>>> import numpy as np
>>> import numpy.linalg as la
>>> np.set_printoptions(suppress=True, linewidth=140)
>>> rnd = lambda a: np.round(a, 2) + 0
>>> data = np.load("out3.npy")
>>> data
array([[ 0,  2, -1],
       [-2,  0,  0],
       [ 1,  0,  0]])
>>> U, sv, vt = la.svd(data)
>>> print(np.argmax(sv[:-1] / (sv[1:] + 1e-6)) + 1)
2
>>> rnd(sv)
array([2.24, 2.24, 0.  ])
>>> Y = U[:, :2] @ np.diag(sv[:2]) @ vt[:2]
>>> la.matrix_rank(data, rtol=0.05)
np.int64(2)
>>> la.matrix_rank(Y)
np.int64(2)
>>> rnd(np.abs(data - Y).max())
np.float64(0.0)
>>> rnd(la.norm(data - Y) / la.norm(data))
np.float64(0.0)
>>> C2 = data.T @ data
>>> C2
array([[ 5,  0,  0],
       [ 0,  4, -2],
       [ 0, -2,  1]])
>>> rnd(la.eigvalsh(C2)[::-1])
array([5., 5., 0.])
>>> la.matrix_rank(C2)
np.int64(2)
>>> rnd(la.svd(data, compute_uv=False) ** 2)
array([5., 5., 0.])
>>> np.diag(C2)
array([5, 4, 1])
>>> np.trace(C2), (data ** 2).sum()
(np.int64(10), np.int64(10))
>>> (data @ data.T).shape
(3, 3)
>>> arr = np.array([[4.0, 1.0, 0.0, 0.0],
...     [0.0, 4.0, 1.0, 0.0],
...     [0.0, 0.0, 4.0, 1.0],
...     [0.0, 0.0, 0.0, 4.0]])
>>> proj = np.triu(np.array([[-3, 5, -3, 0], [5, -2, 2, -3], [-2, 3, 2, 4], [-3, 5, 2, -3]]), 1) + np.eye(4)
>>> Y = proj @ arr @ la.inv(proj)
>>> Y
array([[  4.,   1.,   3., -12.],
       [  0.,   4.,   1.,  -2.],
       [  0.,   0.,   4.,   1.],
       [  0.,   0.,   0.,   4.]])
>>> np.trace(Y), np.trace(arr)
(np.float64(16.0), np.float64(16.0))
>>> ang = np.radians(72)
>>> r_ = np.eye(4)
>>> r_[2, 2] = r_[1, 1] = np.cos(ang)
>>> r_[2, 1], r_[1, 2] = -np.sin(ang), np.sin(ang)
>>> rnd(r_)
array([[ 1.  ,  0.  ,  0.  ,  0.  ],
       [ 0.  ,  0.31,  0.95,  0.  ],
       [ 0.  , -0.95,  0.31,  0.  ],
       [ 0.  ,  0.  ,  0.  ,  1.  ]])
>>> Y = arr @ r_.T
>>> rnd(la.svd(arr, compute_uv=False)), rnd(la.svd(Y, compute_uv=False))
(array([4.83, 4.37, 3.76, 3.22]), array([4.83, 4.37, 3.76, 3.22]))
>>> np.allclose(la.norm(arr, axis=1), la.norm(Y, axis=1))
True
>>> rnd(np.abs(Y - arr).max(axis=0))
array([0. , 3.8, 4.5, 0. ])
